In [1]: import numpy as np

In [2]: from numpy import linalg as LA

In [3]: np.set_printoptions(suppress=True, linewidth=120)

In [4]: def tidy(a):
   ...:     return np.round(a, 2) + 0
   ...: 

In [5]: m1 = np.loadtxt("dump.csv", delimiter=",")

In [6]: print(m1)
[[ 1.  1. -1.  0.  1.  2. -2.]
 [ 2.  2. -2. -2.  1.  2. -3.]
 [ 4.  3. -3. -1.  0.  0. -5.]
 [ 5.  2. -3.  0. -2.  1. -4.]
 [ 6.  1. -4. -2. -3.  1. -3.]
 [ 6.  3. -2.  0. -1.  0. -3.]
 [ 5.  4.  0.  2.  1. -2. -2.]
 [ 6.  3.  0.  1. -1. -3. -4.]
 [ 6.  2.  1.  0.  1. -5. -2.]
 [ 7.  3.  0.  2.  0. -6. -1.]
 [ 8.  5. -2.  2. -1. -6. -3.]]

In [7]: out = np.c_[m1[:, :5] @ np.array([[4, 0, 4, 2, 4],
   ...:     [0, 1, 4, 0, 2],
   ...:     [1, 4, 2, 5, 1],
   ...:     [0, 4, 4, 3, 0],
   ...:     [2, 4, 5, 0, 4]]), np.array([0, 2, 3, -1, -9, -7, -2, -6, -1, -2, 0])]

In [8]: print(out)
[[  5.   1.  11.  -3.   9.   0.]
 [  8. -10.   9. -12.  14.   2.]
 [ 13. -13.  18. -10.  19.   3.]
 [ 13. -18.  12.  -5.  13.  -1.]
 [ 14. -35.  -3. -14.  10.  -9.]
 [ 20.  -9.  27.   2.  24.  -7.]
 [ 22.  16.  49.  16.  32.  -2.]
 [ 22.   3.  35.  15.  26.  -6.]
 [ 27.  10.  39.  17.  33.  -1.]
 [ 28.  11.  48.  20.  34.  -2.]
 [ 28.   1.  51.  12.  36.   0.]]

In [9]: print(LA.matrix_rank(np.c_[m1, out]))
8

In [10]: print(LA.matrix_rank(out))
6

In [11]: out = m1 / LA.norm(m1, axis=1, keepdims=True)

In [12]: cov = out @ out.T

In [13]: print(tidy(np.degrees(np.arccos(np.clip(cov[8, 7], -1, 1)))))
26.48

In [14]: print(tidy(LA.norm(out, axis=1)))
[1. 1. 1. 1. 1. 1. 1. 1. 1. 1. 1.]

In [15]: rng = np.random.default_rng(4206)

In [16]: out = m1 + rng.integers(-2, 3, (11, 6)) @ rng.integers(-2, 3, (6, 7))

In [17]: print(out)
[[  4.   3.   0.   2.   2.   6.  -2.]
 [  3.  13.  -1.  -1.  -1.   6.  -2.]
 [  5.  -1.   0.   4.   3.  -1.  -8.]
 [  6.   5.  -2.   1.   1.  -1.  -1.]
 [ -1.  -4. -12.  -7.   6.  -5.  -4.]
 [  6.  -7.  -4.  -7.  -7.  -7.   4.]
 [ 10.  11.   4.   6.   2.   7.  -4.]
 [  7.  11.   6.  10.   0.   2. -11.]
 [ 13.   5.  13.  12.  -6.   0.  -6.]
 [  8.  13.  -2.  -2.  -2.  -4.   5.]
 [  5.   1.  -6.   1.   8.  -7.  -6.]]

In [18]: print(LA.matrix_rank(out - m1, tol=1e-8))
6

In [19]: print(np.abs(out - m1).sum(axis=1))
[13. 21. 20. 14. 41. 39. 32. 37. 50. 27. 25.]

In [20]: print(tidy(LA.svd(out - m1, compute_uv=False)))
[35.01 19.26 18.8   6.91  6.01  1.    0.  ]

In [21]: hat = out @ LA.solve(out.T @ out, out.T)

In [22]: print(np.allclose(hat @ hat, hat))
True

In [23]: z = rng.permutation(7)

In [24]: out = m1[:, z] * rng.choice([-1, 1], 7)

In [25]: print(out)
[[ 0. -2.  1.  1.  1. -1.  2.]
 [-2. -3.  2.  1.  2. -2.  2.]
 [-1. -5.  3.  0.  3. -4.  0.]
 [ 0. -4.  2. -2.  3. -5.  1.]
 [-2. -3.  1. -3.  4. -6.  1.]
 [ 0. -3.  3. -1.  2. -6.  0.]
 [ 2. -2.  4.  1. -0. -5. -2.]
 [ 1. -4.  3. -1. -0. -6. -3.]
 [ 0. -2.  2.  1. -1. -6. -5.]
 [ 2. -1.  3.  0. -0. -7. -6.]
 [ 2. -3.  5. -1.  2. -8. -6.]]

In [26]: U, _, vt = LA.svd(m1.T @ out)

In [27]: print(z)
[3 6 1 4 2 0 5]

In [28]: print(tidy(LA.lstsq(m1, out)[0]))
[[ 0.  0.  0.  0.  0. -1.  0.]
 [ 0.  0.  1.  0.  0.  0.  0.]
 [ 0.  0.  0.  0. -1.  0.  0.]
 [ 1.  0.  0.  0.  0.  0.  0.]
 [ 0.  0.  0.  1.  0.  0.  0.]
 [ 0.  0.  0.  0.  0.  0.  1.]
 [ 0.  1.  0.  0.  0.  0.  0.]]
